% ipython --no-banner

In [1]: import numpy as np

In [2]: np.set_printoptions(suppress=True, linewidth=100)

In [3]: def tidy(a):
   ...:     return np.round(a, 3) + 0
   ...: 

In [4]: J = np.load("sample3.npy")

In [5]: J
Out[5]: 
array([[ 20,  20, -12,  10,  10,  -6],
       [  8, -12,  12,   4,  -6,   6],
       [ -8,  12,  -4,  -4,   6,  -2],
       [ 20,  20, -12, -20, -20,  12],
       [  8, -12,  12,  -8,  12, -12],
       [ -8,  12,  -4,   8, -12,   4]])

In [6]: np.trace(J)
Out[6]: np.int64(0)

In [7]: tidy(np.abs(np.linalg.eigvals(J)).max())
Out[7]: np.float64(32.146)

In [8]: tidy(np.sort(np.abs(np.linalg.eigvals(J))))
Out[8]: array([ 5.865,  5.865, 31.18 , 31.18 , 32.146, 32.146])

In [9]: np.allclose(J @ J.T, J.T @ J)
Out[9]: False

In [10]: x0 = np.array([4, 4, 4, 5, 6, 0])

In [11]: a = np.maximum(J @ x0, 0)

In [12]: J.T @ a
Out[12]: array([ 4952,  3672, -1768,  1708,  2988, -2036])

In [13]: np.maximum(J @ x0, 0) - np.maximum(-J @ x0, 0)
Out[13]: array([ 222,   16,   16, -108,   64,  -32])

In [14]: np.maximum(J @ (3 * x0), 0)
Out[14]: array([666,  48,  48,   0, 192,   0])

In [15]: J * (a > 1e-9)[:, None]
Out[15]: 
array([[ 20,  20, -12,  10,  10,  -6],
       [  8, -12,  12,   4,  -6,   6],
       [ -8,  12,  -4,  -4,   6,  -2],
       [  0,   0,   0,   0,   0,   0],
       [  8, -12,  12,  -8,  12, -12],
       [  0,   0,   0,   0,   0,   0]])

In [16]: a
Out[16]: array([222,  16,  16,   0,  64,   0])

In [17]: u = np.array([1, -3])

In [18]: np.array([np.convolve(row, u, "same") for row in J])
Out[18]: 
array([[ 20, -40, -72,  46, -20, -36],
       [  8, -36,  48, -32, -18,  24],
       [ -8,  36, -40,   8,  18, -20],
       [ 20, -40, -72,  16,  40,  72],
       [  8, -36,  48, -44,  36, -48],
       [ -8,  36, -40,  20, -36,  40]])

In [19]: np.convolve(J[4], u)
Out[19]: array([  8, -36,  48, -44,  36, -48,  36])

In [20]: np.correlate(J[4], J[5], "full")
Out[20]: array([  32, -144,  256, -304,  384, -512,  512, -336,  256, -240,   96])

In [21]: gram = J.T @ J

In [22]: (J @ J.T).shape
Out[22]: (6, 6)

In [23]: np.diag(gram)
Out[23]: array([1056, 1376,  608,  660,  860,  380])

In [24]: Q, V = np.linalg.qr(J[:, :5])[0], np.linalg.qr(J[:, 5:])[0]

In [25]: sig = np.linalg.svd(Q.T @ V, compute_uv=False)

In [26]: tidy(np.degrees(np.arccos(sig.clip(0, 1))))
Out[26]: array([17.926])

In [27]: tidy(np.linalg.norm(Q @ Q.T - V @ V.T, 2))
Out[27]: np.float64(1.0)

In [28]: tidy(sig)
Out[28]: array([0.951])

In [29]: (sig > 0.9).sum()
Out[29]: np.int64(1)

In [30]: F = np.loadtxt("dump.csv", delimiter=",")

In [31]: F
Out[31]: 
array([[-2., -1.,  0.],
       [ 1.,  2.,  3.],
       [ 4.,  5.,  6.],
       [ 7.,  8.,  9.],
       [10., 11., 12.]])

In [32]: tidy(F @ np.linalg.pinv(F) @ F)
Out[32]: 
array([[-2., -1.,  0.],
       [ 1.,  2.,  3.],
       [ 4.,  5.,  6.],
       [ 7.,  8.,  9.],
       [10., 11., 12.]])

In [33]: np.allclose(F[:-1].T @ np.linalg.lstsq(F[:-1].T, F[-1])[0], F[-1])
Out[33]: True

In [34]: np.argsort(-np.linalg.norm(F, axis=0).round(6), kind="stable")[:3]
Out[34]: array([2, 1, 0])

In [35]: np.linalg.cond(F) > 100
Out[35]: np.True_

In [36]: K = 5 * np.eye(4) + np.ones((4, 4))

In [37]: K
Out[37]: 
array([[6., 1., 1., 1.],
       [1., 6., 1., 1.],
       [1., 1., 6., 1.],
       [1., 1., 1., 6.]])

In [38]: A2 = np.array([[3, 8], [3, 6], [5, 1], [5, 0], [0, 7], [1, 1]])

In [39]: np.vstack([J, A2.T]).shape
Out[39]: (8, 6)

In [40]: np.einsum("ij->j", J)
Out[40]: array([ 40,  40,  -8, -10, -10,   2])

In [41]: A2.T @ J.T
Out[41]: 
array([[104,  74, -30, -28,  -4,  36],
       [332, -32,  44, 140,  76, -76]])

In [42]: np.linalg.matrix_rank(np.vstack([J, A2.T]))
Out[42]: np.int64(6)

In [43]: J @ A2
Out[43]: 
array([[104, 332],
       [ 74, -32],
       [-30,  44],
       [-28, 140],
       [ -4,  76],
       [ 36, -76]])

In [44]: x0 = np.array([2, 0, 1, 0])

In [45]: a = np.maximum(K @ x0, 0)

In [46]: np.flatnonzero(a > 1e-9)
Out[46]: array([0, 1, 2, 3])

In [47]: np.maximum(K @ (3 * x0), 0)
Out[47]: array([39.,  9., 24.,  9.])

In [48]: np.maximum(K @ x0, 0) - np.maximum(-K @ x0, 0)
Out[48]: array([13.,  3.,  8.,  3.])

In [49]: K * (a > 1e-9)[:, None]
Out[49]: 
array([[6., 1., 1., 1.],
       [1., 6., 1., 1.],
       [1., 1., 6., 1.],
       [1., 1., 1., 6.]])

In [50]: M = np.loadtxt("run12.csv", delimiter=",")

In [51]: M
Out[51]: 
array([[-2.194,  5.621, -0.217,  1.559,  4.544],
       [ 2.49 , -6.074,  0.604, -2.089, -3.99 ]])

In [52]: left, sig, VT = np.linalg.svd(M, full_matrices=False)

In [53]: tidy(np.cumsum(sig ** 2) / np.sum(sig ** 2))
Out[53]: array([0.996, 1.   ])

In [54]: tidy(left.T @ left)
Out[54]: 
array([[1., 0.],
       [0., 1.]])

In [55]: np.allclose(left * sig @ VT, M)
Out[55]: True

In [56]: (sig > 1e-8).sum()
Out[56]: np.int64(2)

In [57]: W1 = np.array([[0, 2, 3, 2],
    ...:     [0, 2, -1, -1],
    ...:     [-3, 0, -1, -2],
    ...:     [1, 0, 2, 0],
    ...:     [1, 1, 2, -3]])

In [58]: beta = np.array([5, 2, 4, 5])

In [59]: hid = np.maximum(M @ W1 + beta, 0)

In [60]: np.linalg.matrix_rank(hid)
Out[60]: np.int64(2)

In [61]: (hid > 0).mean(axis=0)
Out[61]: array([0.5, 0.5, 1. , 0.5])

In [62]: tidy(hid)
Out[62]: 
array([[11.754, 13.398,  4.22 ,  0.   ],
       [ 0.   ,  0.   ,  4.782, 26.816]])

In [63]: W2 = np.array([[8, 0, 6], [-9, -5, -8], [-7, -1, 5], [7, 9, -5]])

In [64]: (hid @ W2).round(6).argmax(axis=1)
Out[64]: array([2, 1])

In [65]: tidy(hid @ W2)
Out[65]: 
array([[ -56.09 ,  -71.21 ,  -15.56 ],
       [ 154.238,  236.562, -110.17 ]])

In [66]: W1 @ W2
Out[66]: 
array([[-25,   5, -11],
       [-18, -18, -16],
       [-31, -17, -13],
       [ -6,  -2,  16],
       [-36, -34,  23]])

In [67]: left, sig, VT = np.linalg.svd(M)

In [68]: tidy(sig)
Out[68]: array([11.081,  0.692])

In [69]: A2 = left[:, :1] @ np.diag(sig[:1]) @ VT[:1]

In [70]: np.linalg.matrix_rank(A2)
Out[70]: np.int64(1)
